% python3 -q
>>> import numpy as np
>>> np.set_printoptions(precision=2, suppress=True, linewidth=200, floatmode="fixed")
>>> Y = np.array([[0, 1, 0, 2, 1, 1, 2, 2, 2, 2],
...     [2, 0, 0, 0, 0, 1, 2, 1, 1, 0],
...     [0, 1, 1, 1, 2, 0, 2, 2, 1, 1],
...     [2, 1, 0, 2, 0, 2, 1, 0, 0, 2],
...     [0, 0, 0, 1, 1, 1, 2, 1, 0, 2],
...     [0, 2, 2, 1, 0, 0, 2, 2, 2, 2],
...     [1, 2, 0, 1, 2, 0, 1, 1, 0, 1],
...     [0, 0, 2, 2, 0, 0, 2, 1, 0, 1],
...     [1, 2, 0, 0, 0, 2, 1, 1, 0, 0],
...     [0, 2, 0, 0, 1, 0, 2, 2, 1, 1],
...     [2, 1, 0, 0, 2, 1, 0, 2, 2, 2],
...     [1, 2, 1, 2, 0, 0, 0, 2, 0, 1],
...     [1, 1, 2, 0, 2, 1, 0, 1, 0, 1],
...     [1, 0, 2, 2, 1, 2, 0, 1, 2, 1],
...     [2, 2, 1, 2, 2, 1, 2, 1, 1, 2]])
>>> M = Y.T @ Y
>>> print(M)
[[21 15  7 13 13 15 12 14 10 16]
 [15 29 11 17 17 11 21 25 13 22]
 [ 7 11 19 15 10  7 12 15 10 14]
 [13 17 15 28 13 13 21 20 13 24]
 [13 17 10 13 24 10 16 20 13 20]
 [15 11  7 13 10 18 12 12 10 15]
 [12 21 12 21 16 12 35 26 16 25]
 [14 25 15 20 20 12 26 32 20 26]
 [10 13 10 13 13 10 16 20 20 18]
 [16 22 14 24 20 15 25 26 18 31]]
>>> ev, vecs = np.linalg.eigh(M)
>>> print(np.linalg.eigvalsh(M + -1 * np.eye(10)))
[  1.17   1.81   2.67   5.71   7.61  10.11  12.32  15.55  18.74 171.30]
>>> print(np.abs(vecs[:, -1]).round(6).argmax())
7
>>> print(np.round(vecs.T @ M @ vecs, 2) + 0)
[[  2.17   0.00   0.00   0.00   0.00   0.00   0.00   0.00   0.00   0.00]
 [  0.00   2.81   0.00   0.00   0.00   0.00   0.00   0.00   0.00   0.00]
 [  0.00   0.00   3.67   0.00   0.00   0.00   0.00   0.00   0.00   0.00]
 [  0.00   0.00   0.00   6.71   0.00   0.00   0.00   0.00   0.00   0.00]
 [  0.00   0.00   0.00   0.00   8.61   0.00   0.00   0.00   0.00   0.00]
 [  0.00   0.00   0.00   0.00   0.00  11.11   0.00   0.00   0.00   0.00]
 [  0.00   0.00   0.00   0.00   0.00   0.00  13.32   0.00   0.00   0.00]
 [  0.00   0.00   0.00   0.00   0.00   0.00   0.00  16.55   0.00   0.00]
 [  0.00   0.00   0.00   0.00   0.00   0.00   0.00   0.00  19.74   0.00]
 [  0.00   0.00   0.00   0.00   0.00   0.00   0.00   0.00   0.00 172.30]]
>>> print((ev > 1e-8).sum(), (ev < -1e-8).sum())
10 0
>>> print(np.round(ev.sum(), 2), np.trace(M))
257.0 257
>>> print(ev)
[  2.17   2.81   3.67   6.71   8.61  11.11  13.32  16.55  19.74 172.30]
>>> print(np.linalg.svd(M, compute_uv=False))
[172.30  19.74  16.55  13.32  11.11   8.61   6.71   3.67   2.81   2.17]
>>> print(vecs @ np.diag(ev) @ vecs.T)
[[21.00 15.00  7.00 13.00 13.00 15.00 12.00 14.00 10.00 16.00]
 [15.00 29.00 11.00 17.00 17.00 11.00 21.00 25.00 13.00 22.00]
 [ 7.00 11.00 19.00 15.00 10.00  7.00 12.00 15.00 10.00 14.00]
 [13.00 17.00 15.00 28.00 13.00 13.00 21.00 20.00 13.00 24.00]
 [13.00 17.00 10.00 13.00 24.00 10.00 16.00 20.00 13.00 20.00]
 [15.00 11.00  7.00 13.00 10.00 18.00 12.00 12.00 10.00 15.00]
 [12.00 21.00 12.00 21.00 16.00 12.00 35.00 26.00 16.00 25.00]
 [14.00 25.00 15.00 20.00 20.00 12.00 26.00 32.00 20.00 26.00]
 [10.00 13.00 10.00 13.00 13.00 10.00 16.00 20.00 20.00 18.00]
 [16.00 22.00 14.00 24.00 20.00 15.00 25.00 26.00 18.00 31.00]]
>>> print(np.unique(ev.round(6) + 0, return_counts=True)[1])
[1 1 1 1 1 1 1 1 1 1]
>>> print(np.round(vecs.T @ vecs, 2) + 0)
[[1.00 0.00 0.00 0.00 0.00 0.00 0.00 0.00 0.00 0.00]
 [0.00 1.00 0.00 0.00 0.00 0.00 0.00 0.00 0.00 0.00]
 [0.00 0.00 1.00 0.00 0.00 0.00 0.00 0.00 0.00 0.00]
 [0.00 0.00 0.00 1.00 0.00 0.00 0.00 0.00 0.00 0.00]
 [0.00 0.00 0.00 0.00 1.00 0.00 0.00 0.00 0.00 0.00]
 [0.00 0.00 0.00 0.00 0.00 1.00 0.00 0.00 0.00 0.00]
 [0.00 0.00 0.00 0.00 0.00 0.00 1.00 0.00 0.00 0.00]
 [0.00 0.00 0.00 0.00 0.00 0.00 0.00 1.00 0.00 0.00]
 [0.00 0.00 0.00 0.00 0.00 0.00 0.00 0.00 1.00 0.00]
 [0.00 0.00 0.00 0.00 0.00 0.00 0.00 0.00 0.00 1.00]]
>>> W1 = np.array([[3, 1, 2, 1, 3],
...     [2, -3, 1, 1, -3],
...     [-2, 1, 0, 2, -2],
...     [-2, 0, 1, 0, -1],
...     [3, -1, 3, 0, 0],
...     [1, -2, 1, 0, 3],
...     [-2, -2, 3, 2, -1],
...     [3, 3, -1, -1, 0],
...     [2, -1, -3, -2, 3],
...     [-3, -3, 1, -2, 0]])
>>> beta = np.array([2, 5, 5, 5, 5])
>>> hid = np.maximum(M @ W1 + beta, 0)
>>> print(np.linalg.matrix_rank(hid))
4
>>> print(hid)
[[ 99   0 137  13  59]
 [104   0 164  18   0]
 [ 13   0  87  22   0]
 [ 13   0 156  13   0]
 [105   0 152   1  13]
 [ 64   0 116   7  62]
 [ 39   0 187  24   0]
 [102   0 162   2   0]
 [ 75   0  86   0  37]
 [ 64   0 184   0   9]]
>>> cent = np.array([[-2, 4, -3], [0, 1, 1], [0, -4, -2], [-1, -2, -3], [4, -1, 0]])
>>> print((hid @ cent).round(6).argmax(axis=1))
[0 0 0 0 0 0 0 0 0 0]
>>> print(W1 @ cent)
[[  5   0 -15]
 [-17   2 -14]
 [ -6  -9   1]
 [  0 -11   4]
 [ -6  -1 -16]
 [ 10  -5  -7]
 [ -2 -25  -8]
 [ -5  21  -1]
 [ 10  20   5]
 [  8 -15  10]]
>>> F = np.array([[1.5, -0.2, 0.4],
...     [0.5, -1.1, 0.0],
...     [-1.9, -0.2, 0.6],
...     [1.9, 0.0, 0.4],
...     [-1.0, -0.6, 1.9],
...     [-1.0, -0.1, -0.2],
...     [3.0, 9.0, -5.0],
...     [1.1, 0.1, -0.8],
...     [-1.5, 0.0, -1.6],
...     [0.7, 1.5, 0.2]])
>>> cen = F - F.mean(axis=0)
>>> left, s, VT = np.linalg.svd(cen, full_matrices=False)
>>> print(np.abs(VT[0]).argmax())
1
>>> print(np.abs(VT[-1]))
[0.15 0.54 0.83]
>>> print(np.round(cen.mean(axis=0), 2) + 0)
[0.00 0.00 0.00]
>>> print((np.sign(left[:, 0]) == np.sign(left[0, 0])).astype(int))
[1 1 1 1 1 1 0 1 1 0]
>>> print(round(float((s ** 2).sum() ** 2 / (s ** 4).sum()), 2))
1.36
>>> print(np.abs(left[:, 0]).argmax())
6
